% ipython --no-banner

In [1]: import numpy as np

In [2]: from numpy import linalg as LA

In [3]: np.set_printoptions(precision=3, suppress=True, linewidth=140)

In [4]: K = np.array([[-8, -9], [8, 5], [7, -9]])

In [5]: K[2] = K[1]

In [6]: print(K)
[[-8 -9]
 [ 8  5]
 [ 8  5]]

In [7]: # rows 1 and 2 are equal

In [8]: other = np.c_[K[:, :1] @ np.array([[0]]), np.array([2, 1, 1])]

In [9]: print(other)
[[0 2]
 [0 1]
 [0 1]]

In [10]: print(np.round(LA.norm(other - K @ LA.lstsq(K, other)[0], axis=0), 3) + 0)
[0. 0.]

In [11]: print(LA.matrix_rank(other))
1

In [12]: blk = np.stack([other, 3 * other, other[::-1]])

In [13]: print(LA.norm(blk, axis=(1, 2)))
[2.449 7.348 2.449]

In [14]: print(np.einsum("bij,cij->bc", blk, blk))
[[ 6 18  5]
 [18 54 15]
 [ 5 15  6]]

In [15]: feats = np.loadtxt("mat.csv", delimiter=",")

In [16]: print(feats)
[[-0.933  0.07  -0.598]
 [-0.984  0.969  0.139]
 [-1.     0.999 -0.05 ]
 [-0.999  0.778 -0.749]
 [ 0.834 -0.572  0.149]
 [ 0.744  0.11   0.446]
 [-0.996  0.967 -0.188]
 [-0.996  0.854 -0.558]
 [ 0.     0.686  0.446]
 [-0.984  0.946 -0.02 ]]

In [17]: other = np.c_[feats[:, :1] @ np.array([[2]]), np.array([4, -1, -4, -2, 1, 5, 1, -3, -5, 4])]

In [18]: print(other)
[[-1.866  4.   ]
 [-1.968 -1.   ]
 [-2.    -4.   ]
 [-1.998 -2.   ]
 [ 1.668  1.   ]
 [ 1.488  5.   ]
 [-1.992  1.   ]
 [-1.992 -3.   ]
 [ 0.    -5.   ]
 [-1.968  4.   ]]

In [19]: print(np.round(LA.lstsq(feats, other[:, 0])[0], 3) + 0)
[2. 0. 0.]

In [20]: print(LA.norm(LA.qr(feats)[0].T @ other, axis=0) ** 2 / ((other ** 2).sum(axis=0) + 1e-12))
[1.    0.104]

In [21]: print(LA.matrix_rank(np.c_[feats, other]))
4

In [22]: print(np.round(LA.norm(other - feats @ LA.lstsq(feats, other)[0], axis=0), 3) + 0)
[ 0.    10.106]

In [23]: J = np.loadtxt("sample19.csv", delimiter=",")

In [24]: print(J)
[[0. 2. 3.]
 [2. 3. 6.]
 [3. 6. 8.]]

In [25]: ev, evecs = LA.eig(J)

In [26]: print(np.sort(LA.eigvals(J @ J)))
[  1.   1. 169.]

In [27]: print(np.sort(LA.eigvals(J.T)))
[-1. -1. 13.]

In [28]: print(round(np.prod(ev), 3))
13.0

In [29]: W2 = np.array([[2, -1, -2]])

In [30]: rng = np.random.default_rng(29897)

In [31]: E = rng.normal(size=(13, 1)) @ W2 + np.array([0, 0, 0])

In [32]: print(E)
[[ 2.513 -1.257 -2.513]
 [ 0.164 -0.082 -0.164]
 [-0.553  0.276  0.553]
 [ 1.615 -0.807 -1.615]
 [ 1.441 -0.721 -1.441]
 [-2.748  1.374  2.748]
 [-0.886  0.443  0.886]
 [ 0.533 -0.267 -0.533]
 [ 0.934 -0.467 -0.934]
 [ 1.462 -0.731 -1.462]
 [-1.62   0.81   1.62 ]
 [ 2.729 -1.365 -2.729]
 [-1.429  0.715  1.429]]

In [33]: # rank 1

In [34]: Ac = E - E.mean(axis=0)

In [35]: evecs = LA.svd(Ac)[2][:1]

In [36]: other = Ac - Ac @ evecs.T @ evecs

In [37]: print(np.round(other.std(axis=0), 3) + 0)
[0. 0. 0.]

In [38]: x0 = np.array([0, 1, 0])

In [39]: a = np.maximum(E @ x0, 0)

In [40]: print(np.tanh(E @ x0))
[-0.85  -0.082  0.269 -0.668 -0.617  0.88   0.416 -0.261 -0.436 -0.624  0.669 -0.877  0.614]

In [41]: print(np.maximum(E @ (3 * x0), 0))
[0.    0.    0.829 0.    0.    4.122 1.33  0.    0.    0.    2.429 0.    2.144]

In [42]: print(LA.cond(J) > 100)
False

In [43]: print(round(LA.norm(J, 2) / LA.norm(J), 3))
0.994

In [44]: print(LA.matrix_rank(J, rtol=0.1))
1

In [45]: cov = np.cov(E, rowvar=False)

In [46]: print(E.std(axis=0))
[1.611 0.806 1.611]

In [47]: arr = np.array([[12, -21, 12, -3], [-12, 9, 3, 9], [-8, 2, 7, 8], [-8, 2, 7, 8]])

In [48]: u, v = arr[1], arr[2]

In [49]: print(u @ v)
207

In [50]: print(u @ u)
315

In [51]: pr = (u @ v) / (u @ u) * u

In [52]: print(LA.matrix_rank(np.outer(u, v)))
1

In [53]: print(v - pr)
[-0.114 -3.914  5.029  2.086]

In [54]: print(np.round(LA.norm(u + v) ** 2 + LA.norm(u - v) ** 2, 3))
992.0

In [55]: theta = rng.uniform(0, 2 * np.pi, 19)

In [56]: O, _ = LA.qr(np.array([[0.3, 0.5], [0.4, 1.0], [-1.4, -2.5]]))

In [57]: data = 20 * np.c_[np.cos(theta), np.sin(theta)] @ O.T

In [58]: print(data)
[[  3.582   7.623 -18.14 ]
 [ -4.698  -1.218  19.402]
 [  2.313  12.452 -15.479]
 [ -4.433  -3.058  19.261]
 [ -4.945  14.989  12.284]
 [  5.022 -14.48  -12.849]
 [  2.115 -19.834   1.456]
 [  4.358 -17.478  -8.692]
 [  1.86   13.81  -14.346]
 [ -5.124  13.692  13.649]
 [  2.779  10.874 -16.554]
 [ -4.818  15.693  11.424]
 [  4.041   5.353 -18.842]
 [ -2.872 -10.535  16.756]
 [  3.593 -19.071  -4.837]
 [  5.084  -2.245 -19.212]
 [ -3.762  18.815   5.642]
 [  4.919 -15.141 -12.105]
 [ -2.44  -12.043  15.78 ]]

In [59]: u, v = data[6], data[4]

In [60]: print(round(float(u @ v), 3))
-289.864

In [61]: print(round(u @ u, 3))
400.0

In [62]: pr = (u @ v) / (u @ u) * u

In [63]: print(np.outer(u, v))
[[ -10.459   31.706   25.984]
 [  98.072 -297.29  -243.645]
 [  -7.199   21.823   17.885]]

In [64]: print(np.round(LA.norm(u + v) ** 2 + LA.norm(u - v) ** 2, 3))
1600.0

In [65]: print(round((v - pr) @ u, 3))
0.0

In [66]: print(pr)
[-1.533 14.373 -1.055]
